$ python3 -q
>>> import numpy as np
>>> np.set_printoptions(precision=4, suppress=True, linewidth=120)
>>> def rnd(a):
...     return np.round(a, 4) + 0
... 
>>> M = np.load("arr.npy")
>>> M
array([[ 0,  1,  0, -2,  2,  1,  0,  2],
       [ 0,  0,  0,  0,  0,  0,  1,  0],
       [ 0,  0,  0,  0,  0,  0,  0,  0],
       [ 0,  0,  0,  0,  0,  2,  0,  0],
       [ 0,  0,  0,  0,  0,  0,  0,  1],
       [ 0,  0,  0, -1,  0,  0,  0, -1],
       [ 0,  0,  1,  0,  0,  0,  0,  0]])
>>> U, sigma, vt = np.linalg.svd(M)
>>> V = vt[:(sigma > 1e-8).sum()]
>>> rng = np.random.default_rng(257593)
>>> x0 = M[1] + -1 * M[6] + rng.integers(2) * np.eye(8)[4]
>>> x0
array([ 0.,  0., -1.,  0.,  0.,  0.,  1.,  0.])
>>> rnd(np.linalg.norm(x0 - V.T @ V @ x0))
np.float64(0.0)
>>> np.allclose(V.T @ V @ x0, x0)
True
>>> r = np.linalg.matrix_rank(M)
>>> r
np.int64(6)
>>> N = np.linalg.svd(M)[2][r:].T
>>> np.linalg.matrix_rank(M.T @ M), np.linalg.matrix_rank(M @ M.T)
(np.int64(6), np.int64(6))
>>> np.allclose(M @ N, 0)
True
>>> [int(np.linalg.matrix_rank(M[:i])) for i in range(1, len(M) + 1)]
[1, 2, 2, 3, 4, 5, 6]
>>> [int(np.linalg.matrix_rank(np.delete(M, i, axis=0))) for i in range(7)]
[5, 5, 6, 5, 5, 5, 5]
>>> J = np.array([[-0.4, 0.1, -1.6, 0.6, 1.0, 3.2, 0.5],
...     [0.6, 0.4, 0.4, -1.4, -1.3, 0.1, 0.6],
...     [-1.4, -0.7, 0.6, 0.4, 1.0, -0.8, -1.0]])
>>> def softmax(z):
...     e = np.exp(z - z.max(axis=-1, keepdims=True))
...     return e / e.sum(axis=-1, keepdims=True)
... 
>>> rnd(softmax(J[2] + 3))
array([0.0325, 0.0654, 0.24  , 0.1965, 0.358 , 0.0592, 0.0485])
>>> S = J @ J.T / np.sqrt(7)
>>> rnd(softmax(S))
array([[0.9967, 0.0017, 0.0017],
       [0.0622, 0.8962, 0.0416],
       [0.0466, 0.0304, 0.923 ]])
>>> rnd(softmax(S)[2] @ J)
array([-1.2926, -0.6293,  0.4914,  0.3546,  0.9301, -0.5862, -0.8814])
>>> softmax(S).round(6).argmax(axis=1)
array([0, 1, 2])
>>> arr = np.load("a.npy")
>>> arr
array([[-0.2261, -7.3522,  3.5567,  1.6572],
       [-7.3522, -1.0452, -1.7081,  2.9166],
       [ 3.5567, -1.7081,  1.6255,  3.7252],
       [ 1.6572,  2.9166,  3.7252,  1.6458]])
>>> C2 = arr.T @ arr
>>> rnd(np.linalg.svd(arr, compute_uv=False) ** 2)
array([81.0001, 80.9992, 25.    ,  9.0003])
>>> rnd(np.diag(C2))
array([69.5024, 66.5714, 32.0871, 27.8386])
>>> rnd(C2)
array([[ 69.5024,   8.105 ,  23.7089,  -5.8413],
       [  8.105 ,  66.5714, -16.2759, -16.7954],
       [ 23.7089, -16.2759,  32.0871,  13.0986],
       [ -5.8413, -16.7954,  13.0986,  27.8386]])
>>> np.linalg.matrix_rank(C2)
np.int64(4)
>>> [round(float(np.linalg.det(arr[:i, :i])), 2) + 0 for i in range(1, 5)]
[-0.23, -53.82, 15.73, 1215.02]
>>> rnd(np.linalg.eigvalsh(arr).min())
np.float64(-9.0)
>>> np.all(np.linalg.eigvalsh(arr) > 0)
np.False_
>>> np.linalg.determinant(arr)
Traceback (most recent call last):
  File "<python-input-36>", line 1, in <module>
    np.linalg.determinant(arr)
    ^^^^^^^^^^^^^^^^^^^^^
AttributeError: module 'numpy.linalg' has no attribute 'determinant'
>>> rnd(np.abs(np.linalg.eigvals(arr)).max())
np.float64(9.0)
>>> (arr + arr.T) / 2
array([[-0.2261, -7.3522,  3.5567,  1.6572],
       [-7.3522, -1.0452, -1.7081,  2.9166],
       [ 3.5567, -1.7081,  1.6255,  3.7252],
       [ 1.6572,  2.9166,  3.7252,  1.6458]])
>>> np.allclose(arr @ arr.T, arr.T @ arr)
True
>>> assert arr == arr.T
Traceback (most recent call last):
  File "<python-input-40>", line 1, in <module>
    assert arr == arr.T
           ^^^^^^^^^^^^
ValueError: The truth value of an array with more than one element is ambiguous. Use a.any() or a.all()
>>> (arr - arr.T) / 2
array([[0., 0., 0., 0.],
       [0., 0., 0., 0.],
       [0., 0., 0., 0.],
       [0., 0., 0., 0.]])
>>> rnd(np.linalg.matrix_power(arr, 3))
array([[  -0.659 , -577.0008,  250.1339,  217.5255],
       [-577.0008, -150.3549, -173.906 ,  119.3213],
       [ 250.1339, -173.906 ,  213.0787,  132.9087],
       [ 217.5255,  119.3213,  132.9087,   35.9461]])
>>> hat = np.triu(np.array([[-4, -4, 5, -1], [1, 3, 4, 1], [4, 5, -1, 1], [5, -2, 0, 3]]), 1) + np.eye(4)
>>> Y = hat @ arr @ np.linalg.inv(hat)
>>> rnd(np.trace(Y)), np.trace(arr)
(np.float64(2.0), np.float64(2.0))
>>> np.linalg.matrix_rank(Y)
np.int64(4)
>>> rnd(np.poly(Y))
array([   1.    ,   -2.    ,  -95.9998,  161.9959, 1215.0153])
>>> mat = np.array([[0, 0, 0, 0, 0, 0, 0, 0],
...     [2, 2, 1, 3, 0, -1, 0, 1],
...     [0, 0, 0, 0, 0, 0, 0, 0],
...     [0, 0, 0, 0, 0, 0, 0, 0],
...     [-2, -2, -1, -3, 0, 1, 0, -1],
...     [-2, -2, -1, -3, 0, 1, 0, -1],
...     [2, 2, 1, 3, 0, -1, 0, 1]])
>>> np.linalg.matrix_rank(mat, rtol=0.1)
np.int64(1)
>>> [round(float(x), 4) for x in np.linalg.svd(mat, compute_uv=False)[:3]]
[8.9443, 0.0, 0.0]
>>> np.argsort(-np.linalg.norm(mat, axis=0).round(6), kind="stable")[:3]
array([3, 0, 1])
>>> rnd(np.linalg.norm(mat, 2) / np.linalg.norm(mat))
np.float64(1.0)
>>> np.linalg.cond(mat) > 100
np.True_
>>> np.unique(mat.round(6), axis=0).shape
(3, 8)
>>> rnd(mat @ np.linalg.pinv(mat) @ mat)
array([[ 0.,  0.,  0.,  0.,  0.,  0.,  0.,  0.],
       [ 2.,  2.,  1.,  3.,  0., -1.,  0.,  1.],
       [ 0.,  0.,  0.,  0.,  0.,  0.,  0.,  0.],
       [ 0.,  0.,  0.,  0.,  0.,  0.,  0.,  0.],
       [-2., -2., -1., -3.,  0.,  1.,  0., -1.],
       [-2., -2., -1., -3.,  0.,  1.,  0., -1.],
       [ 2.,  2.,  1.,  3.,  0., -1.,  0.,  1.]])
>>> np.abs(np.diag(np.linalg.qr(mat)[1])) > 1e-9
array([ True, False, False, False, False, False, False])
>>> mat @ mat
Traceback (most recent call last):
  File "<python-input-57>", line 1, in <module>
    mat @ mat
    ~~~~^~~~~
ValueError: matmul: Input operand 1 has a mismatch in its core dimension 0, with gufunc signature (n?,k),(k,m?)->(n?,m?) (size 7 is different from 8)
>>> C2 = mat.T @ mat
>>> np.diag(C2)
array([16, 16,  4, 36,  0,  4,  0,  4])
>>> np.allclose(C2, C2.T)
True
>>> (mat @ mat.T).shape
(7, 7)
>>> np.trace(C2), (mat ** 2).sum()
(np.int64(80), np.int64(80))
>>> Y = np.array([[2, 2, 2, 2], [4, 1, 4, 0], [5, 2, 2, 5], [2, 1, 1, 1]])
>>> C = np.array([[6, 4, 8], [9, 4, 5], [4, 8, 9]])
>>> feats = np.block([[Y, np.zeros((4, 3))], [np.zeros((3, 4)), C]])
>>> feats
array([[2., 2., 2., 2., 0., 0., 0.],
       [4., 1., 4., 0., 0., 0., 0.],
       [5., 2., 2., 5., 0., 0., 0.],
       [2., 1., 1., 1., 0., 0., 0.],
       [0., 0., 0., 0., 6., 4., 8.],
       [0., 0., 0., 0., 9., 4., 5.],
       [0., 0., 0., 0., 4., 8., 9.]])
>>> x0 = np.array([1, 1, 1, 2, 0, 2, 1])
>>> y = feats @ x0
>>> b, lr = np.zeros(7), 1 / np.linalg.norm(feats, 2) ** 2
>>> for i in range(12):
...     b -= lr * feats.T @ (feats @ b - y)
...     if i % 2 == 0: print(i, round(np.linalg.norm(feats @ b - y), 4))
... 
0 18.7019
2 11.0714
4 7.2763
6 5.4226
8 4.459
10 3.8749
>>> rnd(b)
array([1.5602, 0.7483, 0.8759, 1.3364, 0.3278, 1.1912, 1.3217])
>>> f = np.array([4, 4, 5, 4, 4, 3, -5])
>>> Y = feats + np.outer(f, np.eye(7)[5])
>>> np.linalg.matrix_rank(Y - feats)
np.int64(1)
>>> np.linalg.matrix_rank(np.linalg.inv(Y) - np.linalg.inv(feats), tol=1e-8)
np.int64(1)
>>> Q, V = np.linalg.qr(feats[:, :6])[0], np.linalg.qr(feats[:, 6:])[0]
>>> sigma = np.linalg.svd(Q.T @ V, compute_uv=False)
>>> rnd(np.linalg.norm(Q @ Q.T - V @ V.T, 2))
np.float64(1.0)
>>> rnd(np.degrees(np.arccos(sigma.clip(0, 1))))
array([12.1477])
>>> idx = rng.permutation(7)
>>> idx
array([1, 2, 6, 4, 0, 3, 5])
>>> Y = feats[idx][:, idx]
>>> Y
array([[1., 4., 0., 0., 4., 0., 0.],
       [2., 2., 0., 0., 5., 5., 0.],
       [0., 0., 9., 4., 0., 0., 8.],
       [0., 0., 8., 6., 0., 0., 4.],
       [2., 2., 0., 0., 2., 2., 0.],
       [1., 1., 0., 0., 2., 1., 0.],
       [0., 0., 5., 9., 0., 0., 4.]])
>>> np.allclose(Y, feats)
False
>>> Y @ Y
array([[ 17.,  20.,   0.,   0.,  32.,  28.,   0.],
       [ 21.,  27.,   0.,   0.,  38.,  25.,   0.],
       [  0.,   0., 153., 132.,   0.,   0., 120.],
       [  0.,   0., 140., 104.,   0.,   0., 104.],
       [ 12.,  18.,   0.,   0.,  26.,  16.,   0.],
       [  8.,  11.,   0.,   0.,  15.,  10.,   0.],
       [  0.,   0., 137., 110.,   0.,   0.,  92.]])
>>> rnd(np.sort(np.linalg.eigvals(Y).real))
array([-1.2035, -0.8442, -0.8442, -0.0883, -0.0883,  8.8919, 19.1766])
>>> rnd(np.linalg.det(Y))
np.float64(-3240.0)
>>> data = np.load("test12.npy")
>>> data
array([[0, 0, 0, 0, 1, 0, 0],
       [0, 0, 0, 1, 0, 0, 0],
       [1, 0, 0, 0, 0, 0, 0],
       [0, 1, 0, 0, 0, 0, 0],
       [0, 0, 1, 0, 0, 0, 0],
       [0, 0, 0, 0, 0, 1, 0],
       [0, 0, 0, 0, 0, 0, 1]])
>>> np.linalg.matrix_power(data, 100)
array([[0, 0, 0, 0, 1, 0, 0],
       [0, 1, 0, 0, 0, 0, 0],
       [1, 0, 0, 0, 0, 0, 0],
       [0, 0, 0, 1, 0, 0, 0],
       [0, 0, 1, 0, 0, 0, 0],
       [0, 0, 0, 0, 0, 1, 0],
       [0, 0, 0, 0, 0, 0, 1]])
>>> data.sum(axis=1)
array([1, 1, 1, 1, 1, 1, 1])
>>> pr = np.eye(7)[0]
>>> for _ in range(7):
...     pr = pr @ data
...     print(pr.round(4))
... 
[0. 0. 0. 0. 1. 0. 0.]
[0. 0. 1. 0. 0. 0. 0.]
[1. 0. 0. 0. 0. 0. 0.]
[0. 0. 0. 0. 1. 0. 0.]
[0. 0. 1. 0. 0. 0. 0.]
[1. 0. 0. 0. 0. 0. 0.]
[0. 0. 0. 0. 1. 0. 0.]
>>> try:
...     np.linalg.inv(M)
... except np.linalg.LinAlgError as e:
...     print(repr(e))
... 
LinAlgError('Last 2 dimensions of the array must be square')
>>> np.unique(M.round(6), axis=0).shape
(7, 8)
>>> np.allclose(M[:-1].T @ np.linalg.lstsq(M[:-1].T, M[-1])[0], M[-1])
False
>>> np.abs(np.diag(np.linalg.qr(M)[1])) > 1e-9
array([False, False,  True,  True, False,  True, False])
>>> rnd(np.trace(np.linalg.pinv(M) @ M))
np.float64(6.0)
>>> np.linalg.lstsq(M[:-1].T, M[-1])[2]
np.int32(5)
>>> Q, V = np.linalg.qr(data[:, :5])[0], np.linalg.qr(data[:, 5:])[0]
>>> sigma = np.linalg.svd(Q.T @ V, compute_uv=False)
>>> np.degrees(np.arccos(sigma.clip(0, 1)))
array([90., 90.])
>>> rnd(np.linalg.norm(Q @ Q.T - V @ V.T, 2))
np.float64(1.0)
>>> sigma
array([0., 0.])
>>> idx = rng.permutation(7)
>>> Y = data[:, idx] * rng.choice([-1, 1], 7)
>>> Y
array([[ 0,  0,  0,  0,  0,  0,  1],
       [ 0, -1,  0,  0,  0,  0,  0],
       [ 0,  0,  0,  1,  0,  0,  0],
       [ 0,  0,  0,  0,  0, -1,  0],
       [ 0,  0,  1,  0,  0,  0,  0],
       [ 1,  0,  0,  0,  0,  0,  0],
       [ 0,  0,  0,  0,  1,  0,  0]])
>>> U, _, vt = np.linalg.svd(data.T @ Y)
>>> rnd(np.linalg.lstsq(data, Y)[0])
array([[ 0.,  0.,  0.,  1.,  0.,  0.,  0.],
       [ 0.,  0.,  0.,  0.,  0., -1.,  0.],
       [ 0.,  0.,  1.,  0.,  0.,  0.,  0.],
       [ 0., -1.,  0.,  0.,  0.,  0.,  0.],
       [ 0.,  0.,  0.,  0.,  0.,  0.,  1.],
       [ 1.,  0.,  0.,  0.,  0.,  0.,  0.],
       [ 0.,  0.,  0.,  0.,  1.,  0.,  0.]])
>>> U @ vt
array([[ 0.,  0.,  0.,  1.,  0.,  0.,  0.],
       [ 0.,  0.,  0.,  0.,  0., -1.,  0.],
       [ 0.,  0.,  1.,  0.,  0.,  0.,  0.],
       [ 0., -1.,  0.,  0.,  0.,  0.,  0.],
       [ 0.,  0.,  0.,  0.,  0.,  0.,  1.],
       [ 1.,  0.,  0.,  0.,  0.,  0.,  0.],
       [ 0.,  0.,  0.,  0.,  1.,  0.,  0.]])
>>> idx
array([5, 3, 2, 0, 6, 1, 4])
